% ipython --no-banner

In [1]: import numpy as np

In [2]: np.set_printoptions(suppress=True, linewidth=200)

In [3]: feats = np.load("data.npy")

In [4]: feats.round(4)
Out[4]: 
array([[ 0.0756,  0.1261, -0.0252, -0.1261,  0.0756,  0.1261, -0.1261],
       [ 0.1261,  0.2101, -0.042 , -0.2101,  0.1261,  0.2101, -0.2101],
       [-0.0252, -0.042 ,  0.0084,  0.042 , -0.0252, -0.042 ,  0.042 ],
       [-0.1261, -0.2101,  0.042 ,  0.2101, -0.1261, -0.2101,  0.2101],
       [ 0.0756,  0.1261, -0.0252, -0.1261,  0.0756,  0.1261, -0.1261],
       [ 0.1261,  0.2101, -0.042 , -0.2101,  0.1261,  0.2101, -0.2101],
       [-0.1261, -0.2101,  0.042 ,  0.2101, -0.1261, -0.2101,  0.2101]])

In [5]: np.linalg.lstsq(feats[:-1].T, feats[-1])[2]
Out[5]: np.int32(1)

In [6]: np.abs(np.diag(np.linalg.qr(feats)[1])) > 1e-9
Out[6]: array([ True, False, False, False, False, False, False])

In [7]: other = np.array([[1, 2, 1],
   ...:     [0, 1, 2],
   ...:     [3, 0, 2],
   ...:     [2, 1, 1],
   ...:     [1, 1, 0],
   ...:     [3, 3, 0],
   ...:     [0, 0, 1]])

In [8]: np.round(np.einsum("ij,ij->i", feats, feats), 4)
Out[8]: array([0.0756, 0.2101, 0.0084, 0.2101, 0.0756, 0.2101, 0.2101])

In [9]: np.round(feats @ other, 4)
Out[9]: 
array([[ 0.2017,  0.605 ,  0.0252],
       [ 0.3361,  1.0084,  0.042 ],
       [-0.0672, -0.2017, -0.0084],
       [-0.3361, -1.0084, -0.042 ],
       [ 0.2017,  0.605 ,  0.0252],
       [ 0.3361,  1.0084,  0.042 ],
       [-0.3361, -1.0084, -0.042 ]])

In [10]: np.round(np.einsum("ik,kj->ij", feats, other), 4)
Out[10]: 
array([[ 0.2017,  0.605 ,  0.0252],
       [ 0.3361,  1.0084,  0.042 ],
       [-0.0672, -0.2017, -0.0084],
       [-0.3361, -1.0084, -0.042 ],
       [ 0.2017,  0.605 ,  0.0252],
       [ 0.3361,  1.0084,  0.042 ],
       [-0.3361, -1.0084, -0.042 ]])

In [11]: other @ feats
---------------------------------------------------------------------------
ValueError                                Traceback (most recent call last)
Cell In[11], line 1
----> 1 other @ feats

ValueError: matmul: Input operand 1 has a mismatch in its core dimension 0, with gufunc signature (n?,k),(k,m?)->(n?,m?) (size 7 is different from 3)

In [12]: other = feats / np.sqrt((feats ** 2).mean(axis=1, keepdims=True))

In [13]: np.linalg.matrix_rank(other) == np.linalg.matrix_rank(feats)
Out[13]: np.True_

In [14]: U, sigma, Vh = np.linalg.svd(feats)

In [15]: vecs = Vh[:(sigma > 1e-8).sum()]

In [16]: rng = np.random.default_rng(68)

In [17]: x = feats[2] + -1 * feats[1] + rng.integers(2) * np.eye(7)[3]

In [18]: x.round(4)
Out[18]: array([-0.1513, -0.2521,  0.0504,  0.2521, -0.1513, -0.2521,  0.2521])

In [19]: np.round(vecs.T @ vecs, 4)
Out[19]: 
array([[ 0.0756,  0.1261, -0.0252, -0.1261,  0.0756,  0.1261, -0.1261],
       [ 0.1261,  0.2101, -0.042 , -0.2101,  0.1261,  0.2101, -0.2101],
       [-0.0252, -0.042 ,  0.0084,  0.042 , -0.0252, -0.042 ,  0.042 ],
       [-0.1261, -0.2101,  0.042 ,  0.2101, -0.1261, -0.2101,  0.2101],
       [ 0.0756,  0.1261, -0.0252, -0.1261,  0.0756,  0.1261, -0.1261],
       [ 0.1261,  0.2101, -0.042 , -0.2101,  0.1261,  0.2101, -0.2101],
       [-0.1261, -0.2101,  0.042 ,  0.2101, -0.1261, -0.2101,  0.2101]])

In [20]: np.round(np.diag(vecs.T @ vecs), 4)
Out[20]: array([0.0756, 0.2101, 0.0084, 0.2101, 0.0756, 0.2101, 0.2101])

In [21]: np.allclose(vecs.T @ vecs @ x, x)
Out[21]: True

In [22]: np.linalg.matrix_rank(np.vstack([feats, x]))
Out[22]: np.int64(1)

In [23]: X = np.loadtxt("run18.csv", delimiter=",")

In [24]: X
Out[24]: 
array([[ 3., -5.,  1., -3.,  2.,  4.],
       [-7.,  1.,  6., -4.,  9.,  0.],
       [-4.,  5., -3.,  2.,  5.,  5.],
       [ 6.,  5., -5.,  0., -6., -5.],
       [ 6.,  6., -2., -9.,  5., -9.],
       [ 7.,  0., -5., -6.,  2., -6.],
       [ 5., -6.,  3., -5., -5.,  0.]])

In [25]: blk = np.stack([X, 5 * X, X[::-1]])

In [26]: (blk @ X.T).shape
Out[26]: (3, 7, 7)

In [27]: blk.shape
Out[27]: (3, 7, 6)

In [28]: np.round(np.linalg.norm(blk, axis=(1, 2)), 4)
Out[28]: array([ 32.1092, 160.5459,  32.1092])

In [29]: E = np.array([[1.0, 2.0, 0.0], [-2.0, 2.0, 0.0], [0.0, 0.0, -2.0]])

In [30]: E
Out[30]: 
array([[ 1.,  2.,  0.],
       [-2.,  2.,  0.],
       [ 0.,  0., -2.]])

In [31]: np.round(np.sort(np.linalg.eigvals(E).real), 4)
Out[31]: array([-2. ,  1.5,  1.5])

In [32]: (np.linalg.matrix_power((E != 0) + (E.T != 0) + np.eye(3), 3) > 0).astype(int)
Out[32]: 
array([[1, 1, 0],
       [1, 1, 0],
       [0, 0, 1]])

In [33]: O, R = np.linalg.qr(E)

In [34]: np.round(np.abs(np.diag(R)), 4)
Out[34]: array([2.2361, 2.6833, 2.    ])

In [35]: np.round(abs(R[0, 0]), 4), round(float(np.linalg.norm(E[:, 0])), 4)
Out[35]: (np.float64(2.2361), 2.2361)

In [36]: np.round(O @ R, 4)
Out[36]: 
array([[ 1.,  2.,  0.],
       [-2.,  2.,  0.],
       [ 0.,  0., -2.]])

In [37]: O.round(4)
Out[37]: 
array([[-0.4472,  0.8944,  0.    ],
       [ 0.8944,  0.4472,  0.    ],
       [-0.    , -0.    ,  1.    ]])

In [38]: z = rng.permutation(3)

In [39]: other = O[:, z] * rng.choice([-1, 1], 3)

In [40]: other.round(4)
Out[40]: 
array([[ 0.8944,  0.4472,  0.    ],
       [ 0.4472, -0.8944,  0.    ],
       [-0.    ,  0.    ,  1.    ]])

In [41]: U, _, Vh = np.linalg.svd(O.T @ other)

In [42]: z
Out[42]: array([1, 0, 2])

In [43]: np.round(U @ Vh, 4) + 0
Out[43]: 
array([[ 0., -1.,  0.],
       [ 1.,  0.,  0.],
       [ 0.,  0.,  1.]])

In [44]: np.round(np.linalg.det(E.T), 4)
Out[44]: np.float64(-12.0)

In [45]: round(float(np.linalg.det(2 * E)), 4), round(float(np.linalg.det(E)), 4)
Out[45]: (-96.0, -12.0)

In [46]: np.kron(np.eye(2, dtype=int), E)
Out[46]: 
array([[ 1.,  2.,  0.,  0.,  0.,  0.],
       [-2.,  2.,  0., -0.,  0.,  0.],
       [ 0.,  0., -2.,  0.,  0., -0.],
       [ 0.,  0.,  0.,  1.,  2.,  0.],
       [-0.,  0.,  0., -2.,  2.,  0.],
       [ 0.,  0., -0.,  0.,  0., -2.]])

In [47]: np.einsum("ii->", E)
Out[47]: np.float64(1.0)

In [48]: np.round(np.linalg.eigvals(E).sum().real, 4)
Out[48]: np.float64(1.0)

In [49]: J = -1 * np.eye(8) + np.ones((8, 8))

In [50]: J
Out[50]: 
array([[0., 1., 1., 1., 1., 1., 1., 1.],
       [1., 0., 1., 1., 1., 1., 1., 1.],
       [1., 1., 0., 1., 1., 1., 1., 1.],
       [1., 1., 1., 0., 1., 1., 1., 1.],
       [1., 1., 1., 1., 0., 1., 1., 1.],
       [1., 1., 1., 1., 1., 0., 1., 1.],
       [1., 1., 1., 1., 1., 1., 0., 1.],
       [1., 1., 1., 1., 1., 1., 1., 0.]])

In [51]: other = J / np.sqrt((J ** 2).mean(axis=1, keepdims=True))

In [52]: J - J.mean(axis=1, keepdims=True)
Out[52]: 
array([[-0.875,  0.125,  0.125,  0.125,  0.125,  0.125,  0.125,  0.125],
       [ 0.125, -0.875,  0.125,  0.125,  0.125,  0.125,  0.125,  0.125],
       [ 0.125,  0.125, -0.875,  0.125,  0.125,  0.125,  0.125,  0.125],
       [ 0.125,  0.125,  0.125, -0.875,  0.125,  0.125,  0.125,  0.125],
       [ 0.125,  0.125,  0.125,  0.125, -0.875,  0.125,  0.125,  0.125],
       [ 0.125,  0.125,  0.125,  0.125,  0.125, -0.875,  0.125,  0.125],
       [ 0.125,  0.125,  0.125,  0.125,  0.125,  0.125, -0.875,  0.125],
       [ 0.125,  0.125,  0.125,  0.125,  0.125,  0.125,  0.125, -0.875]])

In [53]: np.linalg.matrix_rank(J - J.mean(axis=1, keepdims=True))
Out[53]: np.int64(7)

In [54]: np.linalg.matrix_rank(other) == np.linalg.matrix_rank(J)
Out[54]: np.True_

In [55]: np.round(np.linalg.norm(other, axis=1), 4)
Out[55]: array([2.8284, 2.8284, 2.8284, 2.8284, 2.8284, 2.8284, 2.8284, 2.8284])

In [56]: ev, vecs = np.linalg.eigh(J)

In [57]: np.round(np.linalg.eigvalsh(J @ J), 4)
Out[57]: array([ 1.,  1.,  1.,  1.,  1.,  1.,  1., 49.])

In [58]: np.round(ev.sum(), 4), np.trace(J)
Out[58]: (np.float64(0.0), np.float64(0.0))

In [59]: data = np.load("dump.npy")

In [60]: data
Out[60]: 
array([[ 1, -2,  4, -8],
       [ 1, -1,  1, -1],
       [ 1,  0,  0,  0]])

In [61]: U, sigma, Vh = np.linalg.svd(data, full_matrices=False)

In [62]: np.round(U.T @ U, 4) + 0
Out[62]: 
array([[1., 0., 0.],
       [0., 1., 0.],
       [0., 0., 1.]])

In [63]: np.round(sigma / sigma[0], 4)
Out[63]: array([1.    , 0.15  , 0.0608])

In [64]: np.round(Vh @ Vh.T, 4) + 0
Out[64]: 
array([[1., 0., 0.],
       [0., 1., 0.],
       [0., 0., 1.]])

In [65]: np.allclose(U * sigma @ Vh, data)
Out[65]: True

In [66]: np.round(np.abs(Vh[0]), 4)
Out[66]: array([0.1254, 0.229 , 0.4392, 0.8596])

In [67]: np.abs(U[:, 0]).round(6).argmax()
Out[67]: np.int64(0)

In [68]: (sigma > 1e-8).sum()
Out[68]: np.int64(3)

In [69]: np.round(U.T @ data @ Vh.T, 4) + 0
Out[69]: 
array([[9.365 , 0.    , 0.    ],
       [0.    , 1.4043, 0.    ],
       [0.    , 0.    , 0.569 ]])

In [70]: round(float(np.sqrt((sigma ** 2).sum())), 4), round(np.linalg.norm(data), 4)
Out[70]: (9.4868, np.float64(9.4868))

In [71]: other = np.array([[3, 1], [-2, -1]])

In [72]: W2 = np.kron(other, data)

In [73]: np.linalg.matrix_rank(W2)
Out[73]: np.int64(6)

In [74]: round(np.linalg.norm(data), 4)
Out[74]: np.float64(9.4868)

In [75]: np.round(data.mean(axis=0), 4)
Out[75]: array([ 1.    , -1.    ,  1.6667, -3.    ])

In [76]: np.diff(data, axis=0)
Out[76]: 
array([[ 0,  1, -3,  7],
       [ 0,  1, -1,  1]])

In [77]: data - data[0]
Out[77]: 
array([[ 0,  0,  0,  0],
       [ 0,  1, -3,  7],
       [ 0,  2, -4,  8]])

In [78]: data.sum(axis=0)
Out[78]: array([ 3, -3,  5, -9])

In [79]: np.abs(data).max()
Out[79]: np.int64(8)

In [80]: theta = np.radians(36)

In [81]: R = np.eye(4)

In [82]: R[1, 1] = R[3, 3] = np.cos(theta)

In [83]: R[1, 3], R[3, 1] = -np.sin(theta), np.sin(theta)

In [84]: R.round(4)
Out[84]: 
array([[ 1.    ,  0.    ,  0.    ,  0.    ],
       [ 0.    ,  0.809 ,  0.    , -0.5878],
       [ 0.    ,  0.    ,  1.    ,  0.    ],
       [ 0.    ,  0.5878,  0.    ,  0.809 ]])

In [85]: other = data @ R.T

In [86]: round(float(np.linalg.det(R)), 4), round(np.trace(R), 4)
Out[86]: (1.0, np.float64(3.618))

In [87]: other.round(4)
Out[87]: 
array([[ 1.    ,  3.0842,  4.    , -7.6477],
       [ 1.    , -0.2212,  1.    , -1.3968],
       [ 1.    ,  0.    ,  0.    ,  0.    ]])

In [88]: np.allclose(np.linalg.norm(data, axis=1), np.linalg.norm(other, axis=1))
Out[88]: True

In [89]: np.allclose(data @ data.T, other @ other.T)
Out[89]: True
